% python3 -q
>>> import numpy as np
>>> from numpy import linalg as LA
>>> np.set_printoptions(suppress=True, linewidth=200)
>>> J = np.load("test17.npy")
>>> print(J)
[[1 0 0]
 [2 1 0]
 [3 3 1]]
>>> # triangular
>>> x = np.array([6, 3, 4])
>>> target = J @ x
>>> print(target)
[ 6 15 31]
>>> print(np.round(LA.solve(J, 5 * target), 3))
[30. 15. 20.]
>>> print(np.round(LA.solve(J, target), 3))
[6. 3. 4.]
>>> rng = np.random.default_rng(86002)
>>> Y = J + rng.integers(-2, 3, (3, 1)) @ rng.integers(-2, 3, (1, 3))
>>> print(Y)
[[1 0 0]
 [2 1 0]
 [3 3 1]]
>>> print(Y - J)
[[0 0 0]
 [0 0 0]
 [0 0 0]]
>>> print(LA.matrix_rank(Y - J, tol=1e-8))
0
>>> print(np.abs(Y - J).sum(axis=1))
[0 0 0]
>>> Uu, sig, VT = LA.svd(J, full_matrices=False)
>>> print(np.round(VT @ VT.T, 3) + 0)
[[1. 0. 0.]
 [0. 1. 0.]
 [0. 0. 1.]]
>>> print(Uu.shape, sig.shape, VT.shape)
(3, 3) (3,) (3, 3)
>>> print(np.round(sig / sig[0], 3))
[1.    0.204 0.042]
>>> print(np.sqrt((sig ** 2).sum()), round(float(LA.norm(J)), 3))
5.0 5.0
>>> print(np.allclose(Uu * sig @ VT, J))
True
>>> print(np.round(np.cumsum(sig ** 2) / np.sum(sig ** 2), 3))
[0.958 0.998 1.   ]
>>> Q = J.astype(float).copy()
>>> for j in range(3):
...     Q[:, j] -= Q[:, :j] @ (Q[:, :j].T @ Q[:, j])
...     Q[:, j] /= LA.norm(Q[:, j])
... 
>>> print(np.round(Q.T @ Q, 3) + 0)
[[1. 0. 0.]
 [0. 1. 0.]
 [0. 0. 1.]]
>>> print(np.round(Q.T @ J, 3) + 0)
[[3.742 2.94  0.802]
 [0.    1.165 0.552]
 [0.    0.    0.229]]
>>> proj = np.triu(np.array([[2, 3, -3], [0, -5, -1], [1, 1, -4]]), 1) + np.eye(3)
>>> Y = proj @ J @ LA.inv(proj)
>>> print(round(LA.det(Y), 3))
1.0
>>> W2 = np.array([[0.5, -0.2, 0.2]])
>>> E = np.array([[2],
...     [2],
...     [2],
...     [2],
...     [1],
...     [0],
...     [0],
...     [1],
...     [0],
...     [0],
...     [0],
...     [1],
...     [2],
...     [0],
...     [2],
...     [2],
...     [1],
...     [2],
...     [2],
...     [2],
...     [0],
...     [0],
...     [2],
...     [0],
...     [0],
...     [2],
...     [2],
...     [2],
...     [0],
...     [1],
...     [1],
...     [2],
...     [2],
...     [2],
...     [2]]) @ W2 + 0.3 * rng.normal(size=(35, 3))
>>> print(E.round(3))
[[ 1.168 -0.269  0.466]
 [ 0.523 -0.66   0.271]
 [ 1.174 -0.401  0.121]
 [ 1.219 -0.693 -0.1  ]
 [ 0.642 -0.078  0.517]
 [-0.456  0.085  0.116]
 [ 0.07  -0.35  -0.088]
 [ 0.604 -0.067 -0.163]
 [-0.451 -0.021 -0.231]
 [ 0.03   0.329  0.51 ]
 [ 0.387 -0.403 -0.506]
 [ 0.504 -0.439  0.006]
 [ 0.508 -0.385  0.456]
 [-0.485  0.101  0.125]
 [ 0.939 -0.43   0.158]
 [ 1.077 -0.485  0.604]
 [-0.118 -0.277  0.539]
 [ 0.795 -0.287  0.688]
 [ 1.046 -0.393  0.658]
 [ 0.854 -0.192  0.346]
 [-0.264  0.225 -0.217]
 [ 0.399 -0.584  0.046]
 [ 0.789 -0.353  0.414]
 [ 0.343 -0.172 -0.011]
 [-0.003  0.014 -0.054]
 [ 0.904 -0.239  0.43 ]
 [ 0.673  0.032  0.715]
 [ 1.201 -0.788  0.263]
 [-0.08   0.279 -0.089]
 [ 0.409 -0.606  0.576]
 [ 0.752 -0.281  0.373]
 [ 0.945 -0.928  0.394]
 [ 0.897  0.096  0.803]
 [ 0.559 -0.479  0.363]
 [ 0.722 -0.381  0.616]]
>>> x = np.array([-2, -6, 0])
>>> target = E @ x
>>> print(np.round(LA.pinv(E) @ E, 3) + 0)
[[1. 0. 0.]
 [0. 1. 0.]
 [0. 0. 1.]]
>>> print(np.round(LA.lstsq(E, target)[0], 3) + 0)
[-2. -6.  0.]
>>> target = target + 0.05 * rng.normal(size=35)
>>> print(target.round(3))
[-0.797  2.991  0.177  1.67  -0.789  0.361  1.966 -0.743  0.947 -2.04   1.63   1.665  1.242  0.37   0.744  0.819  1.865  0.136  0.247 -0.442 -0.837  2.71   0.516  0.343 -0.19  -0.338 -1.476  2.349
 -1.546  2.821  0.19   3.649 -2.499  1.711  0.841]
>>> beta, *_ = LA.lstsq(E, target)
>>> print(beta.round(3))
[-1.97  -5.992 -0.032]
>>> print(np.round(E.T @ (target - E @ beta), 3) + 0)
[0. 0. 0.]
>>> proj = E @ LA.solve(E.T @ E, E.T)
>>> print(np.round(proj @ E[:, 1], 3))
[-0.269 -0.66  -0.401 -0.693 -0.078  0.085 -0.35  -0.067 -0.021  0.329 -0.403 -0.439 -0.385  0.101 -0.43  -0.485 -0.277 -0.287 -0.393 -0.192  0.225 -0.584 -0.353 -0.172  0.014 -0.239  0.032 -0.788
  0.279 -0.606 -0.281 -0.928  0.096 -0.479 -0.381]
>>> print(np.allclose(proj @ proj, proj))
True
>>> print(np.round(np.trace(proj), 3))
3.0
>>> r0 = np.array([-3, 1, -3])
>>> Y = J + np.outer(r0, np.eye(3)[1])
>>> print(Y)
[[ 1. -3.  0.]
 [ 2.  2.  0.]
 [ 3.  0.  1.]]
>>> print(LA.matrix_rank(Y - J))
1
>>> r0, v = E[22], E[31]
>>> print(round(r0 @ r0, 3))
0.918
>>> pr = (r0 @ v) / (r0 @ r0) * r0
>>> print(LA.matrix_rank(np.outer(r0, v)))
1
>>> print(pr.round(3))
[ 1.062 -0.476  0.557]
>>> print(np.round(np.outer(r0, v), 3))
[[ 0.745 -0.732  0.311]
 [-0.334  0.328 -0.139]
 [ 0.391 -0.384  0.163]]
>>> Y = np.c_[E[:, :1] @ np.array([[1]]), np.array([-1, 6, 6, 0, -6, -2, 9, 9, 0, 9, 0, 9, 8, 8, -8, -6, 2, 7, -7, 4, -6, -3, -1, -2, 9, 5, 7, 4, -5, -2, 8, 9, -3, -6, -8])]
>>> print(Y.round(3))
[[ 1.168 -1.   ]
 [ 0.523  6.   ]
 [ 1.174  6.   ]
 [ 1.219  0.   ]
 [ 0.642 -6.   ]
 [-0.456 -2.   ]
 [ 0.07   9.   ]
 [ 0.604  9.   ]
 [-0.451  0.   ]
 [ 0.03   9.   ]
 [ 0.387  0.   ]
 [ 0.504  9.   ]
 [ 0.508  8.   ]
 [-0.485  8.   ]
 [ 0.939 -8.   ]
 [ 1.077 -6.   ]
 [-0.118  2.   ]
 [ 0.795  7.   ]
 [ 1.046 -7.   ]
 [ 0.854  4.   ]
 [-0.264 -6.   ]
 [ 0.399 -3.   ]
 [ 0.789 -1.   ]
 [ 0.343 -2.   ]
 [-0.003  9.   ]
 [ 0.904  5.   ]
 [ 0.673  7.   ]
 [ 1.201  4.   ]
 [-0.08  -5.   ]
 [ 0.409 -2.   ]
 [ 0.752  8.   ]
 [ 0.945  9.   ]
 [ 0.897 -3.   ]
 [ 0.559 -6.   ]
 [ 0.722 -8.   ]]
>>> print(np.round(LA.lstsq(E, Y[:, 0])[0], 3) + 0)
[1. 0. 0.]
>>> print(np.round(LA.norm(Y - E @ LA.lstsq(E, Y)[0], axis=0), 3) + 0)
[ 0.    35.295]
>>> M = np.load("run12.npy")
>>> print(M)
[[ -0.21  -22.073  -7.493   5.409  20.586 -19.189]
 [ -0.142 -10.533  -6.926   1.939  -0.439  -9.781]
 [  0.037  -7.704  -3.061   1.644   5.638  -6.767]
 [ -0.073   2.745   0.636  -0.613  -3.319   2.331]
 [  0.242  23.463   8.656  -5.59  -19.682  20.502]
 [ -0.136  -3.558  -0.462   0.877   5.344  -2.828]
 [  0.018  -1.411  -1.694   0.463  -1.651  -1.626]
 [  0.435 -18.646  -1.87    4.132  28.971 -15.165]
 [ -0.218 -16.     -7.196   3.815  10.063 -14.311]
 [  0.51    7.631   3.006  -2.58   -6.947   6.827]
 [ -0.207  19.744   6.636  -4.67  -18.32   17.296]
 [  0.557  14.299   6.135  -4.556 -11.607  13.012]
 [ -0.483 -10.886  -5.573   3.371   6.08  -10.079]
 [  0.07  -12.671  -4.079   2.326  10.855 -10.737]
 [  0.559   3.061   1.61   -1.744  -2.926   2.956]
 [ -0.362  18.036   5.42   -3.393 -17.015  15.345]
 [  0.277 -17.142  -5.08    4.078  18.01  -14.892]
 [ -0.211 -12.41   -3.62    3.795  14.274 -10.901]
 [ -0.839   9.694   1.548  -1.589 -12.79    8.124]
 [  0.073   4.541   3.93   -1.513   1.617   4.731]
 [ -0.212 -17.938  -6.514   4.295  15.373 -15.643]
 [ -0.638  14.039   3.525  -2.919 -15.548  12.046]
 [ -0.959   4.992  -2.772  -0.502 -15.902   3.351]
 [ -0.092   7.1     2.33   -1.589  -6.764   6.18 ]
 [ -0.2    -1.752  -0.429   0.47    2.155  -1.407]
 [  0.006  -6.808  -2.88    1.64    4.624  -6.098]
 [  0.302 -16.196  -4.723   3.355  16.266 -13.857]]
>>> G = np.cov(M, rowvar=False)
>>> print(np.round(LA.eigvalsh(G)[::-1], 3) + 0)
[490.459  18.141   0.353   0.026   0.001   0.   ]
>>> print(np.round(np.polyfit(M[:, 2], M[:, 0], 1), 3))
[ 0.013 -0.06 ]
>>> print(np.median(M, axis=0))
[-0.092 -1.752 -1.694  0.47   1.617 -1.626]
>>> print(G.shape)
(6, 6)
>>> print(np.argwhere(np.triu(np.abs(np.corrcoef(M.T)) > 0.8, 1)))
[[1 2]
 [1 3]
 [1 4]
 [1 5]
 [2 3]
 [2 5]
 [3 4]
 [3 5]
 [4 5]]
